In [1]: import numpy as np

In [2]: import numpy.linalg as la

In [3]: np.set_printoptions(precision=1, suppress=True, linewidth=200)

In [4]: sigma = 20 * 0.7 ** np.arange(3)

In [5]: q, _ = la.qr(np.array([[0.8, -1.7, -0.9], [-2.5, 0.4, 0.2], [0.7, -1.6, -0.1]]))

In [6]: rng = np.random.default_rng(159473)

In [7]: J = rng.normal(size=(13, 3)) * sigma @ q

In [8]: print(J)
[[  5.7  21.8  11.7]
 [  7.6  -9.7   7. ]
 [ 31.2   2.6  17.1]
 [-36.8   6.   -0.6]
 [  4.3  -9.2   7.6]
 [ 19.7   8.9  14.9]
 [-14.8   1.2  -1.8]
 [-10.4  -4.7  -4.8]
 [  2.3   3.9  -9.6]
 [  9.7 -11.  -20.6]
 [  1.   -5.8  -5.8]
 [ 23.  -35.9  -9.4]
 [-22.    2.8  10.4]]

In [9]: proj = J @ la.solve(J.T @ J, J.T)

In [10]: print(np.round(la.eigvalsh(proj), 1) + 0)
[0. 0. 0. 0. 0. 0. 0. 0. 0. 0. 1. 1. 1.]

In [11]: print(proj @ J[:, 0])
[  5.7   7.6  31.2 -36.8   4.3  19.7 -14.8 -10.4   2.3   9.7   1.   23.  -22. ]

In [12]: print(la.matrix_rank(np.eye(13) - proj))
10

In [13]: F = np.load("layer5.npy")

In [14]: print(F.round(1) + 0)
[[0.  0.2 0. ]
 [0.2 0.9 0.2]
 [0.  0.2 0. ]]

In [15]: # symmetric, so the eigenvalues are real

In [16]: w, V = la.eigh(F)

In [17]: x0 = np.array([-2, 3, 1])

In [18]: print(np.round(V * np.maximum(w, 0) @ V.T, 1) + 0)
[[0.  0.2 0. ]
 [0.2 0.9 0.2]
 [0.  0.2 0. ]]

In [19]: print(np.round(la.eigvalsh(F[1:, 1:]), 1) + 0)
[0. 1.]

In [20]: print(round(float(x0 @ F @ x0 / (x0 @ x0)), 1), np.round(w[0], 1), round(float(w[-1]), 1))
0.5 -0.0 1.0

In [21]: print(np.round(np.abs(F).sum(axis=1).max(), 1), np.round(np.abs(w).max(), 1))
1.3 1.0

In [22]: print(round(float(x0 @ F @ x0), 1))
7.3

In [23]: proj = np.triu(np.array([[0, 1, 2], [2, 2, 1], [0, 1, 0]]), 1) + np.eye(3)

In [24]: other = proj @ F @ la.inv(proj)

In [25]: print(other.round(1) + 0)
[[ 0.3  1.2 -1.5]
 [ 0.2  0.9 -1.1]
 [ 0.   0.1 -0.2]]

In [26]: print(other.shape)
(3, 3)

In [27]: print(np.diff(other, axis=0))
[[-0.1 -0.3  0.4]
 [-0.2 -0.7  0.9]]

In [28]: print(other.sum(axis=1))
[0. 0. 0.]

In [29]: la.rank(other)
AttributeError: module 'numpy.linalg' has no attribute 'rank'


In [30]: print(other - other[0])
[[ 0.   0.   0. ]
 [-0.1 -0.3  0.4]
 [-0.3 -1.   1.3]]

In [31]: print(round(float(np.abs(other).max()), 1))
1.5

In [32]: T = np.stack([F, 3 * F, F[::-1]])

In [33]: print((T @ F.T).shape)
(3, 3, 3)

In [34]: print(la.matrix_rank(T))
[1 1 1]

In [35]: print(la.matrix_rank(T.reshape(3, -1)))
1

In [36]: print(T.shape)
(3, 3, 3)

In [37]: print(np.einsum("bij,cij->bc", T, T))
[[1. 3. 1.]
 [3. 9. 3.]
 [1. 3. 1.]]

In [38]: print(np.round(la.det(T), 1) + 0)
[0. 0. 0.]

In [39]: other = np.array([[1, 1, 1], [0, 1, 2]])

In [40]: cent = np.kron(other, F)

In [41]: print(round(la.norm(cent, 2), 1), round(float(la.norm(other, 2) * la.norm(F, 2)), 1))
2.7 2.7

In [42]: print(la.matrix_rank(cent))
2

In [43]: A = np.load("dump.npy")

In [44]: print(A)
[[-2  3 -3 -1]
 [-2  3 -3 -1]
 [ 1  1 -3 -1]]

In [45]: # rank 2

In [46]: rk = la.matrix_rank(A)

In [47]: print(rk)
2

In [48]: ns = la.svd(A)[2][rk:].T

In [49]: print([int(la.matrix_rank(A[:, :j + 1])) for j in range(4)])
[1, 2, 2, 2]

In [50]: print(np.allclose(A @ ns, 0))
True

In [51]: print(la.matrix_rank(A.T @ A), la.matrix_rank(A @ A.T))
2 2

In [52]: Uu, sigma, vt = la.svd(A)

In [53]: V = vt[:(sigma > 1e-8).sum()]

In [54]: x0 = A[1] + 5 * A[2] + rng.integers(2) * np.eye(4)[2]

In [55]: print(x0)
[  3.   8. -18.  -6.]

In [56]: print(la.matrix_rank(np.vstack([A, x0])))
2

In [57]: print(np.allclose(V.T @ V @ x0, x0))
True

In [58]: print(V.T @ V)
[[ 0.7 -0.4 -0.2 -0.1]
 [-0.4  0.4 -0.3 -0.1]
 [-0.2 -0.3  0.8  0.3]
 [-0.1 -0.1  0.3  0.1]]

In [59]: C2 = A.T @ A

In [60]: print(np.trace(C2), (A ** 2).sum())
58 58

In [61]: print(C2)
[[  9 -11   9   3]
 [-11  19 -21  -7]
 [  9 -21  27   9]
 [  3  -7   9   3]]

In [62]: print(np.round(la.eigvalsh(C2)[::-1], 1) + 0)
[52.  6.  0.  0.]

In [63]: print(la.matrix_rank(C2))
2

In [64]: print(np.diag(C2))
[ 9 19 27  3]

In [65]: print([round(float(x), 1) for x in la.svd(A, compute_uv=False)[:3]])
[7.2, 2.4, 0.0]

In [66]: print(np.argsort(-la.norm(A, axis=0).round(6), kind="stable")[:3])
[2 1 0]

In [67]: Uu, sigma, vt = la.svd(A)

In [68]: print(sigma.round(1) + 0)
[7.2 2.4 0. ]

In [69]: other = Uu[:, :2] @ np.diag(sigma[:2]) @ vt[:2]

In [70]: print(other)
[[-2.  3. -3. -1.]
 [-2.  3. -3. -1.]
 [ 1.  1. -3. -1.]]

In [71]: print(np.round(la.norm(A - other) / la.norm(A), 1))
0.0

In [72]: print(round(float(np.abs(A - other).max()), 1))
0.0

In [73]: E = np.diag(np.array([1, 5, 2, 1]))

In [74]: print(E)
[[1 0 0 0]
 [0 5 0 0]
 [0 0 2 0]
 [0 0 0 1]]

In [75]: # 4 blocks once reordered

In [76]: x0 = np.ones(4)

In [77]: for _ in range(4):
    ...:     x0 = E @ x0
    ...:     x0 /= la.norm(x0)
    ...:     print(round(x0 @ E @ x0, 1))
    ...: 
4.4
4.9
5.0
5.0

In [78]: print(x0.round(1) + 0)
[0. 1. 0. 0.]

In [79]: feats = np.load("x.npy")

In [80]: print(feats)
[[ 4 -1  1]
 [ 0 10 -2]
 [-1 -1  1]]

In [81]: other = np.inv(feats)
AttributeError: module 'numpy' has no attribute 'inv'


In [82]: other = la.invert(feats)
AttributeError: module 'numpy.linalg' has no attribute 'invert'


In [83]: other = feats ** -1
ValueError: Integers to negative integer powers are not allowed.


In [84]: other = la.inv(feats)

In [85]: print((np.abs(other) > 1e-9).astype(int))
[[1 0 1]
 [1 1 1]
 [1 1 1]]

In [86]: print(la.inv(other))
[[ 4. -1.  1.]
 [ 0. 10. -2.]
 [-1. -1.  1.]]

In [87]: print(round(float(la.slogdet(feats)[0]), 1))
1.0

In [88]: print(feats @ other)
[[1. 0. 0.]
 [0. 1. 0.]
 [0. 0. 1.]]

In [89]: idx = rng.permutation(3)

In [90]: print(idx)
[1 0 2]

In [91]: other = feats[idx][:, idx]

In [92]: print(other)
[[10  0 -2]
 [-1  4  1]
 [-1 -1  1]]

In [93]: print(np.diag(other))
[10  4  1]

In [94]: print(np.allclose(other, feats))
False

In [95]: arr = np.loadtxt("block3.csv", delimiter=",")

In [96]: print(arr)
[[ 0.1 -0.1 -0.2 -0.1]
 [-0.1  0.2  0.3  0.2]
 [-0.2  0.3  0.4  0.4]
 [-0.1  0.2  0.4  0.3]]

In [97]: C2 = arr.T @ arr

In [98]: print((arr @ arr.T).shape)
(4, 4)

In [99]: print(np.round(la.svd(arr, compute_uv=False) ** 2, 1) + 0)
[1. 0. 0. 0.]

In [100]: print(la.matrix_rank(C2))
1

In [101]: print(np.diag(C2))
[0.1 0.2 0.4 0.3]

In [102]: print(np.unique(A.round(6), axis=0).shape)
(2, 4)

In [103]: print(la.lstsq(A[:-1].T, A[-1])[2])
1

In [104]: print(A @ la.pinv(A) @ A)
[[-2.  3. -3. -1.]
 [-2.  3. -3. -1.]
 [ 1.  1. -3. -1.]]

In [105]: th = np.radians(30)

In [106]: R = np.eye(4)

In [107]: R[1, 1] = R[0, 0] = np.cos(th)

In [108]: R[1, 0], R[0, 1] = -np.sin(th), np.sin(th)

In [109]: print(R)
[[ 0.9  0.5  0.   0. ]
 [-0.5  0.9  0.   0. ]
 [ 0.   0.   1.   0. ]
 [ 0.   0.   0.   1. ]]

In [110]: other = arr @ R.T

In [111]: print(np.round(la.det(R), 1), round(float(np.trace(R)), 1))
1.0 3.7

In [112]: print(np.allclose(arr @ arr.T, other @ other.T))
True

In [113]: print(np.round(np.abs(other - arr).max(axis=0), 1) + 0)
[0.2 0.  0.  0. ]

In [114]: print(np.allclose(la.norm(arr, axis=1), la.norm(other, axis=1)))
True

In [115]: T = np.stack([arr, 3 * arr, arr[::-1]])

In [116]: print((T @ arr.T).shape)
(3, 4, 4)

In [117]: print(la.norm(T, axis=(1, 2)))
[1. 3. 1.]

In [118]: print(la.matrix_rank(T))
[1 1 1]

In [119]: print(np.round(la.det(T), 1) + 0)
[0. 0. 0.]

In [120]: print(la.matrix_rank(T.reshape(3, -1)))
2

In [121]: print(arr.sum(axis=0))
[-0.3  0.6  0.9  0.8]

In [122]: print(np.round(la.svd(arr, compute_uv=False), 1) + 0)
[1. 0. 0. 0.]

In [123]: print(arr.shape)
(4, 4)

In [124]: arr[4]
IndexError: index 4 is out of bounds for axis 0 with size 4


In [125]: print(np.unravel_index(np.abs(arr).argmax(), arr.shape))
(np.int64(2), np.int64(2))

In [126]: print(np.round(np.diff(arr, axis=0), 1) + 0)
[[-0.2  0.3  0.4  0.4]
 [-0.1  0.1  0.2  0.1]
 [ 0.   0.  -0.1  0. ]]

In [127]: print(arr.mean(axis=0))
[-0.1  0.1  0.2  0.2]

In [128]: print(arr - arr[0])
[[ 0.   0.   0.   0. ]
 [-0.2  0.3  0.4  0.4]
 [-0.2  0.4  0.6  0.5]
 [-0.2  0.3  0.5  0.5]]

In [129]: print(arr.sum(axis=1))
[-0.3  0.6  0.9  0.8]

In [130]: la.rank(arr)
AttributeError: module 'numpy.linalg' has no attribute 'rank'


In [131]: print(np.count_nonzero(arr))
16

In [132]: m1 = np.load("case4.npy")

In [133]: print(m1.round(1) + 0)
[[ 0.3  0.1 -0.3 -0.3]
 [ 0.1  0.  -0.1 -0.1]
 [-0.3 -0.1  0.3  0.3]
 [-0.3 -0.1  0.3  0.3]]

In [134]: other = A / np.sqrt((A ** 2).mean(axis=1, keepdims=True))

In [135]: print(la.norm(other, axis=1))
[2. 2. 2.]

In [136]: print(la.matrix_rank(A - A.mean(axis=1, keepdims=True)))
2

In [137]: print(A - A.mean(axis=1, keepdims=True))
[[-1.2  3.8 -2.2 -0.2]
 [-1.2  3.8 -2.2 -0.2]
 [ 1.5  1.5 -2.5 -0.5]]
